$ python3 -q
>>> import numpy as np
>>> from numpy import linalg as LA
>>> np.set_printoptions(precision=2, suppress=True, linewidth=100, floatmode="fixed")
>>> def rd(a):
...     return np.round(a, 2) + 0
... 
>>> K = np.load("arr.npy")
>>> print(K)
[[ -9.91  17.96   3.03  -4.97  -9.89   3.99  -1.02   1.02  -2.04]
 [ -2.89 -17.91  14.96 -17.00 -13.96   3.98 -11.02   0.00  -2.99]
 [ -3.07 -11.93   2.95 -14.06  -2.01  22.05 -19.97  17.89   5.99]
 [  1.01 -13.96  14.98 -15.99 -12.02   1.97  -7.99  -0.07  -8.97]
 [ -9.02  -3.96   1.98   4.00  -7.98 -11.98   6.00 -15.01   8.96]
 [-11.95   6.02  -1.98   2.04  -5.98  -0.02  -0.07  -4.05  11.01]
 [  6.00  -4.01 -16.04  20.90  18.02  -9.98  10.93  -6.01  11.97]]
>>> U, s, Vh = LA.svd(K, full_matrices=False)
>>> print(rd(U.T @ K @ Vh.T))
[[63.42  0.00  0.00  0.00  0.00  0.00  0.00]
 [ 0.00 35.25  0.00  0.00  0.00  0.00  0.00]
 [ 0.00  0.00 31.15  0.00  0.00  0.00  0.00]
 [ 0.00  0.00  0.00 24.29  0.00  0.00  0.00]
 [ 0.00  0.00  0.00  0.00  0.13  0.00  0.00]
 [ 0.00  0.00  0.00  0.00  0.00  0.08  0.00]
 [ 0.00  0.00  0.00  0.00  0.00  0.00  0.04]]
>>> print(rd(s))
[63.42 35.25 31.15 24.29  0.13  0.08  0.04]
>>> print(rd(np.sqrt((s ** 2).sum())), rd(LA.norm(K)))
82.61 82.61
>>> print((s > 1e-8).sum())
7
>>> print(rd(s / s[0]))
[1.00 0.56 0.49 0.38 0.00 0.00 0.00]
>>> M = np.loadtxt("out2.csv", delimiter=",")
>>> print(M)
[[20.00 13.00 10.00 18.00 15.00 14.00 16.00 12.00 18.00 16.00 15.00 16.00]
 [13.00 24.00 16.00 22.00 18.00 17.00 26.00 29.00 25.00 12.00 16.00 17.00]
 [10.00 16.00 28.00 22.00 19.00 22.00 27.00 30.00 21.00 11.00 20.00 17.00]
 [18.00 22.00 22.00 36.00 18.00 26.00 34.00 34.00 35.00 20.00 31.00 19.00]
 [15.00 18.00 19.00 18.00 34.00 24.00 29.00 22.00 27.00 19.00 21.00 22.00]
 [14.00 17.00 22.00 26.00 24.00 32.00 27.00 30.00 30.00 20.00 25.00 18.00]
 [16.00 26.00 27.00 34.00 29.00 27.00 45.00 40.00 42.00 19.00 31.00 24.00]
 [12.00 29.00 30.00 34.00 22.00 30.00 40.00 49.00 36.00 13.00 28.00 23.00]
 [18.00 25.00 21.00 35.00 27.00 30.00 42.00 36.00 49.00 25.00 30.00 18.00]
 [16.00 12.00 11.00 20.00 19.00 20.00 19.00 13.00 25.00 21.00 18.00 12.00]
 [15.00 16.00 20.00 31.00 21.00 25.00 31.00 28.00 30.00 18.00 34.00 18.00]
 [16.00 17.00 17.00 19.00 22.00 18.00 24.00 23.00 18.00 12.00 18.00 24.00]]
>>> # looks like rank 9
>>> vals, evecs = LA.eigh(M)
>>> x = np.array([7, -6, 3, -5, 3, -4, 1, 1, 1, -2, 2, 7])
>>> print((np.sign(evecs[:, -1].round(6)) == np.sign(evecs[0, -1].round(6))).astype(int))
[1 1 1 1 1 1 1 1 1 1 1 1]
>>> print(rd(evecs * np.abs(vals) @ evecs.T))
[[20.00 13.00 10.00 18.00 15.00 14.00 16.00 12.00 18.00 16.00 15.00 16.00]
 [13.00 24.00 16.00 22.00 18.00 17.00 26.00 29.00 25.00 12.00 16.00 17.00]
 [10.00 16.00 28.00 22.00 19.00 22.00 27.00 30.00 21.00 11.00 20.00 17.00]
 [18.00 22.00 22.00 36.00 18.00 26.00 34.00 34.00 35.00 20.00 31.00 19.00]
 [15.00 18.00 19.00 18.00 34.00 24.00 29.00 22.00 27.00 19.00 21.00 22.00]
 [14.00 17.00 22.00 26.00 24.00 32.00 27.00 30.00 30.00 20.00 25.00 18.00]
 [16.00 26.00 27.00 34.00 29.00 27.00 45.00 40.00 42.00 19.00 31.00 24.00]
 [12.00 29.00 30.00 34.00 22.00 30.00 40.00 49.00 36.00 13.00 28.00 23.00]
 [18.00 25.00 21.00 35.00 27.00 30.00 42.00 36.00 49.00 25.00 30.00 18.00]
 [16.00 12.00 11.00 20.00 19.00 20.00 19.00 13.00 25.00 21.00 18.00 12.00]
 [15.00 16.00 20.00 31.00 21.00 25.00 31.00 28.00 30.00 18.00 34.00 18.00]
 [16.00 17.00 17.00 19.00 22.00 18.00 24.00 23.00 18.00 12.00 18.00 24.00]]
>>> print(rd(evecs * np.maximum(vals, 0) @ evecs.T))
[[20.00 13.00 10.00 18.00 15.00 14.00 16.00 12.00 18.00 16.00 15.00 16.00]
 [13.00 24.00 16.00 22.00 18.00 17.00 26.00 29.00 25.00 12.00 16.00 17.00]
 [10.00 16.00 28.00 22.00 19.00 22.00 27.00 30.00 21.00 11.00 20.00 17.00]
 [18.00 22.00 22.00 36.00 18.00 26.00 34.00 34.00 35.00 20.00 31.00 19.00]
 [15.00 18.00 19.00 18.00 34.00 24.00 29.00 22.00 27.00 19.00 21.00 22.00]
 [14.00 17.00 22.00 26.00 24.00 32.00 27.00 30.00 30.00 20.00 25.00 18.00]
 [16.00 26.00 27.00 34.00 29.00 27.00 45.00 40.00 42.00 19.00 31.00 24.00]
 [12.00 29.00 30.00 34.00 22.00 30.00 40.00 49.00 36.00 13.00 28.00 23.00]
 [18.00 25.00 21.00 35.00 27.00 30.00 42.00 36.00 49.00 25.00 30.00 18.00]
 [16.00 12.00 11.00 20.00 19.00 20.00 19.00 13.00 25.00 21.00 18.00 12.00]
 [15.00 16.00 20.00 31.00 21.00 25.00 31.00 28.00 30.00 18.00 34.00 18.00]
 [16.00 17.00 17.00 19.00 22.00 18.00 24.00 23.00 18.00 12.00 18.00 24.00]]
>>> print(rd(LA.eigvalsh(M[1:, 1:])))
[  0.00   0.00   0.37   3.35   5.33   9.24  11.26  16.25  23.06  27.31 279.81]
>>> print(rd(x @ M @ x / (x @ x)), rd(vals[0]), rd(vals[-1]))
12.73 0.0 288.6
>>> print(np.abs(M).sum(axis=1).max(), rd(np.abs(vals).max()))
360.0 288.6
